$ ipython --no-banner

In [1]: import numpy as np

In [2]: from numpy import linalg as LA

In [3]: np.set_printoptions(precision=1, suppress=True, linewidth=120)

In [4]: E = np.loadtxt("test6.csv", delimiter=",")

In [5]: E
Out[5]: 
array([[ 5.,  2., -5.,  3.,  0., -2.,  0., -3.,  4., -5.,  0.],
       [-3., -4., -4.,  0., -4.,  1.,  4.,  1., -5.,  1.,  1.],
       [-5., -5.,  1., -4., -2.,  0., -2., -5.,  1., -4., -2.],
       [-3.,  0.,  2., -4.,  0.,  1.,  3., -4., -3., -1., -1.],
       [ 5.,  5., -4.,  5.,  2.,  4., -2.,  5., -2.,  2.,  0.],
       [-1., -3.,  3.,  1., -2.,  3., -5., -4., -2.,  2.,  5.],
       [-1.,  0.,  2.,  2.,  1.,  2., -3., -4.,  0.,  0., -5.],
       [-2.,  5.,  1.,  0., -4., -3.,  5., -4.,  4.,  5.,  2.],
       [-4., -5., -5.,  1., -5., -3., -2., -5.,  5.,  5.,  2.]])

In [6]: other = E[0, 0] * E[1:] - np.outer(E[1:, 0], E[0])

In [7]: other
Out[7]: 
array([[  0., -14., -35.,   9., -20.,  -1.,  20.,  -4., -13., -10.,   5.],
       [  0., -15., -20.,  -5., -10., -10., -10., -40.,  25., -45., -10.],
       [  0.,   6.,  -5., -11.,   0.,  -1.,  15., -29.,  -3., -20.,  -5.],
       [  0.,  15.,   5.,  10.,  10.,  30., -10.,  40., -30.,  35.,   0.],
       [  0., -13.,  10.,   8., -10.,  13., -25., -23.,  -6.,   5.,  25.],
       [  0.,   2.,   5.,  13.,   5.,   8., -15., -23.,   4.,  -5., -25.],
       [  0.,  29.,  -5.,   6., -20., -19.,  25., -26.,  28.,  15.,  10.],
       [  0., -17., -45.,  17., -25., -23., -10., -37.,  41.,   5.,  10.]])

In [8]: LA.matrix_rank(other), LA.matrix_rank(E)
Out[8]: (np.int64(8), np.int64(9))

In [9]: E[:, 0] / E[0, 0]
Out[9]: array([ 1. , -0.6, -1. , -0.6,  1. , -0.2, -0.2, -0.4, -0.8])

In [10]: round(LA.norm(other, 1), 1), np.round(LA.norm(other, np.inf), 1)
Out[10]: (np.float64(222.0), np.float64(230.0))

In [11]: np.round(LA.norm(other) ** 2 / LA.norm(other, 2) ** 2, 1)
Out[11]: np.float64(1.9)

In [12]: other[3] @ other[7]
Out[12]: np.float64(-3685.0)

In [13]: round(LA.norm(other, 2), 1)
Out[13]: np.float64(126.4)

In [14]: G = E.T @ E

In [15]: np.trace(G), (E ** 2).sum()
Out[15]: (np.float64(1050.0), np.float64(1050.0))

In [16]: LA.svd(E, compute_uv=False) ** 2
Out[16]: array([357.8, 205.1, 143.9, 137.9, 104.3,  47.1,  42.5,   7. ,   4.5])

In [17]: arr = np.diag(3 * np.array([2, 0, 1, 4, 2, 0, 5, 0, 4])) + np.array([[-1, 0, -1, -2, -3, -3, 2, -2, 0],
    ...:     [3, 3, -1, -2, -3, 3, -3, -3, -3],
    ...:     [1, 3, -2, 3, -2, 0, 0, 1, 0],
    ...:     [2, 1, 2, 0, 2, 1, 0, -2, 1],
    ...:     [0, -3, 0, -1, 3, 0, -2, 0, 3],
    ...:     [-1, 0, -3, -2, -1, -1, 2, 0, -3],
    ...:     [3, 0, -2, -1, 1, -2, 3, 1, -2],
    ...:     [-1, -2, 1, 1, -1, -2, -1, 2, 3],
    ...:     [3, -2, 2, 0, -3, 1, -1, -3, 3]])

In [18]: arr
Out[18]: 
array([[ 5,  0, -1, -2, -3, -3,  2, -2,  0],
       [ 3,  3, -1, -2, -3,  3, -3, -3, -3],
       [ 1,  3,  1,  3, -2,  0,  0,  1,  0],
       [ 2,  1,  2, 12,  2,  1,  0, -2,  1],
       [ 0, -3,  0, -1,  9,  0, -2,  0,  3],
       [-1,  0, -3, -2, -1, -1,  2,  0, -3],
       [ 3,  0, -2, -1,  1, -2, 18,  1, -2],
       [-1, -2,  1,  1, -1, -2, -1,  2,  3],
       [ 3, -2,  2,  0, -3,  1, -1, -3, 15]])

In [19]: np.sort(np.abs(LA.eigvals(arr)))
Out[19]: array([ 1.8,  1.8,  2. ,  3.7,  7. , 10.1, 13.5, 13.5, 17.9])

In [20]: np.trace(arr)
Out[20]: np.int64(64)

In [21]: np.allclose(arr @ arr.T, arr.T @ arr)
Out[21]: False

In [22]: W1 = np.array([[0, 2, -1, 0],
    ...:     [-2, 2, 1, -2],
    ...:     [0, 1, -2, -1],
    ...:     [2, -2, -2, 0],
    ...:     [1, -1, 0, -1],
    ...:     [1, -1, 2, -1],
    ...:     [0, -1, 1, -2],
    ...:     [0, 2, -1, -2],
    ...:     [2, 2, 2, 2]])

In [23]: c = np.array([-5, 5, -4, 4])

In [24]: hid = np.maximum(arr @ W1 + c, 0)

In [25]: (hid > 0).mean(axis=0)
Out[25]: array([0.4, 0.6, 0.4, 0.7])

In [26]: Z = np.array([[-1, 0, 1], [1, 0, -1], [-1, -1, -2], [-2, -2, 2]])

In [27]: W1 @ Z
Out[27]: 
array([[  3,   1,   0],
       [  7,   3, -10],
       [  5,   4,   1],
       [ -2,   2,   8],
       [  0,   2,   0],
       [ -2,   0,  -4],
       [  2,   3,  -5],
       [  7,   5,  -4],
       [ -6,  -6,   0]])

In [28]: (hid @ Z).round(6).argmax(axis=1)
Out[28]: array([2, 0, 0, 2, 2, 0, 0, 2, 2])

In [29]: J = np.load("block19.npy")

In [30]: J
Out[30]: 
array([[ 5,  0,  0,  0,  0],
       [ 0, -8,  0,  0,  0],
       [ 0,  0, -2,  0,  0],
       [ 0,  0,  0, -1,  0],
       [ 0,  0,  0,  0,  8]])

In [31]: proj = np.triu(np.array([[3, 3, 1, 0, 1],
    ...:     [2, 2, 2, 0, 2],
    ...:     [3, 0, 3, 2, 1],
    ...:     [0, 3, 2, 0, 3],
    ...:     [1, 1, 2, 1, 1]]), 1) + np.eye(5)

In [32]: other = proj @ J @ LA.inv(proj)

In [33]: round(LA.det(other), 1)
Out[33]: np.float64(-640.0)

In [34]: np.trace(other), np.trace(J)
Out[34]: (np.float64(2.0), np.int64(2))

In [35]: LA.svd(J, compute_uv=False)
Out[35]: array([8., 8., 5., 2., 1.])

In [36]: J @ J.T
Out[36]: 
array([[25,  0,  0,  0,  0],
       [ 0, 64,  0,  0,  0],
       [ 0,  0,  4,  0,  0],
       [ 0,  0,  0,  1,  0],
       [ 0,  0,  0,  0, 64]])

In [37]: J[:, 0] @ J[:, 3]
Out[37]: np.int64(0)

In [38]: data = np.load("out4.npy")

In [39]: data
Out[39]: 
array([[  2,   4,  -3,  -6],
       [  8,  -4, -12,   6],
       [ -2,  -4,   3,   6],
       [ -8,   4,  12,  -6]])

In [40]: LA.norm(data, axis=1).argmax()
Out[40]: np.int64(1)

In [41]: LA.norm(data, axis=1)
Out[41]: array([ 8.1, 16.1,  8.1, 16.1])

In [42]: np.round(LA.norm(data[0], 1), 1), round(LA.norm(data[0], np.inf), 1)
Out[42]: (np.float64(15.0), np.float64(6.0))

In [43]: left, sig, Vh = LA.svd(data)

In [44]: np.argmax(sig[:-1] / (sig[1:] + 1e-6)) + 1
Out[44]: np.int64(2)

In [45]: other = left[:, :2] @ np.diag(sig[:2]) @ Vh[:2]

In [46]: other
Out[46]: 
array([[  2.,   4.,  -3.,  -6.],
       [  8.,  -4., -12.,   6.],
       [ -2.,  -4.,   3.,   6.],
       [ -8.,   4.,  12.,  -6.]])

In [47]: W1 = np.array([[-1, -9, 8, -4, -5],
    ...:     [-1, 2, 0, 4, 2],
    ...:     [0, 9, -4, -2, -6],
    ...:     [2, -2, -9, 0, 7]])

In [48]: c = np.array([-1, -2, 3, 2, 0])

In [49]: hid = np.maximum(data @ W1 + c, 0)

In [50]: (hid > 0).astype(int)
Out[50]: 
array([[0, 0, 1, 1, 0],
       [1, 0, 1, 0, 1],
       [1, 1, 0, 0, 1],
       [0, 1, 0, 1, 0]])

In [51]: hid
Out[51]: 
array([[  0,   0,  85,  16,   0],
       [  7,   0,  61,   0,  66],
       [ 17,  23,   0,   0,  26],
       [  0, 198,   0,  26,   0]])

In [52]: Z = np.array([[0, 0], [0, 5], [3, 5], [1, 0], [5, 1]])

In [53]: W1 @ Z
Out[53]: 
array([[ -5, -10],
       [ 14,  12],
       [-44,  19],
       [  8, -48]])

In [54]: other = E / LA.norm(E, axis=1, keepdims=True)

In [55]: G = other @ other.T

In [56]: G.round(1) + 0
Out[56]: 
array([[ 1. , -0.3, -0.1, -0.4,  0.2, -0.3,  0. ,  0. ,  0.1],
       [-0.3,  1. ,  0.1,  0.3, -0.1,  0.1, -0.3,  0. ,  0.3],
       [-0.1,  0.1,  1. ,  0.6, -0.8,  0.3,  0.4, -0.1,  0.4],
       [-0.4,  0.3,  0.6,  1. , -0.6,  0.1,  0.2,  0.2, -0.1],
       [ 0.2, -0.1, -0.8, -0.6,  1. , -0.2, -0.1, -0.3, -0.4],
       [-0.3,  0.1,  0.3,  0.1, -0.2,  1. ,  0.2, -0.1,  0.3],
       [ 0. , -0.3,  0.4,  0.2, -0.1,  0.2,  1. , -0.2,  0. ],
       [ 0. ,  0. , -0.1,  0.2, -0.3, -0.1, -0.2,  1. ,  0.4],
       [ 0.1,  0.3,  0.4, -0.1, -0.4,  0.3,  0. ,  0.4,  1. ]])

In [57]: G[8].round(1) + 0
Out[57]: array([ 0.1,  0.3,  0.4, -0.1, -0.4,  0.3,  0. ,  0.4,  1. ])

In [58]: round(np.degrees(np.arccos(np.clip(G[8, 3], -1, 1))), 1)
Out[58]: np.float64(96.8)
